>>> import numpy as np
>>> import numpy.linalg as la
>>> np.set_printoptions(suppress=True, linewidth=120)
>>> def rd(a):
...     return np.round(a, 1) + 0
... 
>>> A = np.array([[0, 3, -3, 0, 0, 0, 0, -3, 0, 0],
...     [0, 0, -3, 0, 0, 0, 0, 0, 0, 0],
...     [-1, 0, 0, 0, -2, 2, 0, 0, 0, 2],
...     [0, 0, 0, 0, 0, 2, -1, 0, -3, 0],
...     [2, 0, -2, 0, 0, 0, 0, 0, 0, 0],
...     [0, 0, 3, 0, 0, 2, -2, 0, 0, -2]])
>>> W1 = np.array([[5, 2, 2, 7, 6, 5],
...     [1, 4, 8, 8, 0, 9],
...     [5, 5, 5, 1, 1, 7],
...     [6, 4, 5, 2, 4, 7],
...     [4, 4, 3, 9, 2, 4],
...     [4, 0, 2, 7, 4, 1],
...     [8, 9, 0, 5, 1, 0],
...     [9, 8, 6, 9, 5, 5],
...     [8, 3, 8, 8, 7, 3],
...     [1, 2, 7, 7, 8, 6]])
>>> b = np.array([-1, -2, 2, -2, 1, -1])
>>> act = np.maximum(A @ W1 + b, 0)
>>> print(la.matrix_rank(act))
3
>>> rd((act > 0).mean(axis=0))
array([0.2, 0. , 0.3, 0.3, 0.3, 0.2])
>>> act
array([[ 0,  0,  0,  0,  0,  0],
       [ 0,  0,  0,  0,  0,  0],
       [ 0,  0, 12,  1, 15,  0],
       [ 0,  0,  0,  0,  0,  0],
       [ 0,  0,  0, 10, 11,  0],
       [ 4,  0,  7,  0,  0, 10]])
>>> C = np.array([[3, 3, 1], [2, 2, 0], [0, 2, 2], [0, 3, 3], [1, 2, 0], [1, 3, 1]])
>>> print(act @ C)
[[ 0  0  0]
 [ 0  0  0]
 [15 57 27]
 [ 0  0  0]
 [11 52 30]
 [22 56 28]]
>>> rd(la.det(act))
np.float64(0.0)
>>> np.trace(act)
np.int64(33)
>>> act @ act
array([[  0,   0,   0,   0,   0,   0],
       [  0,   0,   0,   0,   0,   0],
       [  0,   0, 144, 162, 345,   0],
       [  0,   0,   0,   0,   0,   0],
       [  0,   0,   0, 110, 121,   0],
       [ 40,   0, 154,   7, 105, 100]])
>>> def softmax(z):
...     e = np.exp(z - z.max(axis=-1, keepdims=True))
...     return e / e.sum(axis=-1, keepdims=True)
... 
>>> rd(softmax(A).sum(axis=1))
array([1., 1., 1., 1., 1., 1.])
>>> rd(softmax(A[4]))
array([0.5, 0.1, 0. , 0.1, 0.1, 0.1, 0.1, 0.1, 0.1, 0.1])
>>> print(rd(softmax(A[4] + -2)))
[0.5 0.1 0.  0.1 0.1 0.1 0.1 0.1 0.1 0.1]
>>> rd(softmax(10 * A[4]))
array([1., 0., 0., 0., 0., 0., 0., 0., 0., 0.])
>>> S = A @ A.T / np.sqrt(10)
>>> softmax(S).round(6).argmax(axis=1)
array([0, 0, 2, 3, 4, 5])
>>> rd(softmax(S))
array([[1. , 0. , 0. , 0. , 0. , 0. ],
       [0.4, 0.4, 0. , 0. , 0.2, 0. ],
       [0. , 0. , 0.9, 0.1, 0. , 0. ],
       [0. , 0. , 0. , 0.9, 0. , 0.1],
       [0.2, 0.2, 0. , 0. , 0.5, 0. ],
       [0. , 0. , 0. , 0. , 0. , 1. ]])
>>> m1 = np.loadtxt("case6.csv", delimiter=",")
>>> rd(m1)
array([[ 0.4,  0.1, -0.2,  0.2,  0.3,  0. , -0.4],
       [ 0.1,  0.3,  0.4, -0.2, -0.5,  0.2, -0.2],
       [-0.2,  0.4,  1.2, -0.6, -0.5,  0.1,  0.1],
       [ 0.2, -0.2, -0.6,  0.5,  0.8, -0.2, -0.2],
       [ 0.3, -0.5, -0.5,  0.8,  2. , -0.5, -0.2],
       [ 0. ,  0.2,  0.1, -0.2, -0.5,  0.1, -0.1],
       [-0.4, -0.2,  0.1, -0.2, -0.2, -0.1,  0.5]])
>>> U, s, VT = la.svd(m1, full_matrices=False)
>>> np.allclose(U * s @ VT, m1)
True
>>> rd(U.T @ U)
array([[1., 0., 0., 0., 0., 0., 0.],
       [0., 1., 0., 0., 0., 0., 0.],
       [0., 0., 1., 0., 0., 0., 0.],
       [0., 0., 0., 1., 0., 0., 0.],
       [0., 0., 0., 0., 1., 0., 0.],
       [0., 0., 0., 0., 0., 1., 0.],
       [0., 0., 0., 0., 0., 0., 1.]])
>>> print((s > 1e-8).sum())
3
>>> rd(np.abs(VT[0]))
array([0.1, 0.2, 0.4, 0.4, 0.8, 0.2, 0.1])
>>> U.shape, s.shape, VT.shape
((7, 7), (7,), (7, 7))
>>> rd(np.sqrt((s ** 2).sum())), rd(la.norm(m1))
(np.float64(3.3), np.float64(3.3))
>>> rd(np.cumsum(s ** 2) / np.sum(s ** 2))
array([0.8, 0.9, 1. , 1. , 1. , 1. , 1. ])
>>> rd(VT @ VT.T)
array([[1., 0., 0., 0., 0., 0., 0.],
       [0., 1., 0., 0., 0., 0., 0.],
       [0., 0., 1., 0., 0., 0., 0.],
       [0., 0., 0., 1., 0., 0., 0.],
       [0., 0., 0., 0., 1., 0., 0.],
       [0., 0., 0., 0., 0., 1., 0.],
       [0., 0., 0., 0., 0., 0., 1.]])
>>> np.allclose(m1[:-1].T @ la.lstsq(m1[:-1].T, m1[-1])[0], m1[-1])
True
>>> rd(np.trace(la.pinv(m1) @ m1))
np.float64(3.0)
>>> print(np.abs(np.diag(la.qr(m1)[1])) > 1e-9)
[ True  True  True False False False False]
>>> print(np.unique(m1.round(6), axis=0).shape)
(7, 7)
>>> rd(softmax(m1[4]))
array([0.1, 0. , 0. , 0.2, 0.5, 0. , 0.1])
>>> rd(softmax(m1).sum(axis=1))
array([1., 1., 1., 1., 1., 1., 1.])
>>> S = m1 @ m1.T / np.sqrt(7)
>>> rd(softmax(S + np.triu(np.full(S.shape, -np.inf), 1)))
array([[1. , 0. , 0. , 0. , 0. , 0. , 0. ],
       [0.4, 0.6, 0. , 0. , 0. , 0. , 0. ],
       [0.2, 0.3, 0.5, 0. , 0. , 0. , 0. ],
       [0.3, 0.2, 0.1, 0.4, 0. , 0. , 0. ],
       [0.1, 0. , 0. , 0.2, 0.6, 0. , 0. ],
       [0.2, 0.2, 0.2, 0.1, 0.1, 0.2, 0. ],
       [0.1, 0.1, 0.2, 0.1, 0.1, 0.1, 0.2]])
>>> softmax(S).round(6).argmax(axis=1)
array([4, 2, 2, 4, 4, 2, 6])
>>> f, g = m1[4], m1[5]
>>> print(rd(f @ g))
-1.2
>>> rd(f @ f)
np.float64(5.4)
>>> pr = (f @ g) / (f @ f) * f
>>> rd((g - pr) @ f)
np.float64(0.0)
>>> rd(pr)
array([-0.1,  0.1,  0.1, -0.2, -0.5,  0.1,  0. ])
>>> print(rd(g - pr))
[ 0.1  0.1  0.   0.   0.   0.  -0.1]
>>> feats = np.load("x.npy")
>>> rd(feats)
array([[ 1. ,  0.1, -0.1,  0.1, -0.1,  0. , -0.1,  0.1,  0. ,  0. ],
       [ 0.1,  0.8,  0.2, -0.2,  0.3,  0.1,  0.3, -0.2, -0.1,  0.1],
       [-0.1,  0.2,  0.8,  0.2, -0.3, -0.1, -0.3,  0.2,  0.1, -0.1],
       [ 0.1, -0.2,  0.2,  0.8,  0.3,  0.1,  0.3, -0.2, -0.1,  0.1],
       [-0.1,  0.3, -0.3,  0.3,  0.4, -0.1, -0.6,  0.3,  0.1, -0.1],
       [ 0. ,  0.1, -0.1,  0.1, -0.1,  1. , -0.1,  0.1,  0. ,  0. ],
       [-0.1,  0.3, -0.3,  0.3, -0.6, -0.1,  0.4,  0.3,  0.1, -0.1],
       [ 0.1, -0.2,  0.2, -0.2,  0.3,  0.1,  0.3,  0.8, -0.1,  0.1],
       [ 0. , -0.1,  0.1, -0.1,  0.1,  0. ,  0.1, -0.1,  1. ,  0. ],
       [ 0. ,  0.1, -0.1,  0.1, -0.1,  0. , -0.1,  0.1,  0. ,  1. ]])
>>> rng = np.random.default_rng(67)
>>> labels = rng.permutation(10)
>>> labels
array([2, 6, 9, 5, 3, 7, 0, 4, 1, 8])
>>> other = feats[labels][:, labels]
>>> rd(la.det(other)), rd(la.det(feats[labels]))
(np.float64(-1.0), np.float64(-1.0))
>>> np.allclose(other, feats)
False
>>> print(np.trace(other))
8.0
>>> rd(feats @ feats.T)
array([[1., 0., 0., 0., 0., 0., 0., 0., 0., 0.],
       [0., 1., 0., 0., 0., 0., 0., 0., 0., 0.],
       [0., 0., 1., 0., 0., 0., 0., 0., 0., 0.],
       [0., 0., 0., 1., 0., 0., 0., 0., 0., 0.],
       [0., 0., 0., 0., 1., 0., 0., 0., 0., 0.],
       [0., 0., 0., 0., 0., 1., 0., 0., 0., 0.],
       [0., 0., 0., 0., 0., 0., 1., 0., 0., 0.],
       [0., 0., 0., 0., 0., 0., 0., 1., 0., 0.],
       [0., 0., 0., 0., 0., 0., 0., 0., 1., 0.],
       [0., 0., 0., 0., 0., 0., 0., 0., 0., 1.]])
>>> O, r_ = la.qr(feats)
>>> np.allclose(r_.T @ r_, feats.T @ feats)
True
>>> print(rd(np.abs(np.diag(r_))))
[1. 1. 1. 1. 1. 1. 1. 1. 1. 1.]
>>> rd(r_)
array([[-1.,  0.,  0.,  0.,  0.,  0.,  0.,  0.,  0.,  0.],
       [ 0., -1.,  0.,  0.,  0.,  0.,  0.,  0.,  0.,  0.],
       [ 0.,  0., -1.,  0.,  0.,  0.,  0.,  0.,  0.,  0.],
       [ 0.,  0.,  0., -1.,  0.,  0.,  0.,  0.,  0.,  0.],
       [ 0.,  0.,  0.,  0., -1.,  0.,  0.,  0.,  0.,  0.],
       [ 0.,  0.,  0.,  0.,  0., -1.,  0.,  0.,  0.,  0.],
       [ 0.,  0.,  0.,  0.,  0.,  0.,  1.,  0.,  0.,  0.],
       [ 0.,  0.,  0.,  0.,  0.,  0.,  0., -1.,  0.,  0.],
       [ 0.,  0.,  0.,  0.,  0.,  0.,  0.,  0., -1.,  0.],
       [ 0.,  0.,  0.,  0.,  0.,  0.,  0.,  0.,  0.,  1.]])
>>> np.trace(O @ O.T)
np.float64(10.0)
>>> np.all(la.eigvalsh(feats) > 0)
np.False_
>>> arr = np.load("mat.npy")
>>> arr
array([[-1, -1, -1],
       [-1, -2, -2],
       [-1, -2, -3]])
>>> vals, evecs = la.eig(arr)
>>> rd(np.sort(la.eigvals(arr.T)))
array([-5. , -0.6, -0.3])
>>> rd(np.sort(la.eigvals(la.inv(arr))))
array([-3.2, -1.6, -0.2])
>>> rd(np.prod(vals))
np.float64(-1.0)
>>> vals, evecs = la.eigh(arr)
>>> vec = np.array([6, -5, 7])
>>> evecs * np.maximum(vals, 0) @ evecs.T
array([[0., 0., 0.],
       [0., 0., 0.],
       [0., 0., 0.]])
>>> print(np.abs(arr).sum(axis=1).max(), rd(np.abs(vals).max()))
6 5.0
>>> np.all(la.eigvalsh(arr) > 0)
np.False_
>>> rd(la.eigvalsh(arr).min())
np.float64(-5.0)
>>> X = np.load("sample8.npy")
>>> X
array([[-3,  1, -4, -2, -2, -3],
       [ 1, -3,  1, -4, -2, -2],
       [-4,  1, -3,  1, -4, -2],
       [-2, -4,  1, -3,  1, -4],
       [-2, -2, -4,  1, -3,  1],
       [-3, -2, -2, -4,  1, -3]])
>>> labels = rng.permutation(6)
>>> other = X[:, labels] * rng.choice([-1, 1], 6)
>>> other
array([[ 4, -2, -3,  2, -1,  3],
       [-1, -4, -2,  2,  3, -1],
       [ 3,  1, -2,  4, -1,  4],
       [-1, -3, -4, -1,  4,  2],
       [ 4,  1,  1,  3,  2,  2],
       [ 2, -4, -3, -1,  2,  3]])
>>> U, _, VT = la.svd(X.T @ other)
>>> rd(U @ VT)
array([[ 0.,  0.,  0.,  0.,  0., -1.],
       [ 0.,  0.,  0.,  0., -1.,  0.],
       [-1.,  0.,  0.,  0.,  0.,  0.],
       [ 0.,  1.,  0.,  0.,  0.,  0.],
       [ 0.,  0.,  0., -1.,  0.,  0.],
       [ 0.,  0.,  1.,  0.,  0.,  0.]])
>>> labels
array([2, 3, 5, 4, 1, 0])
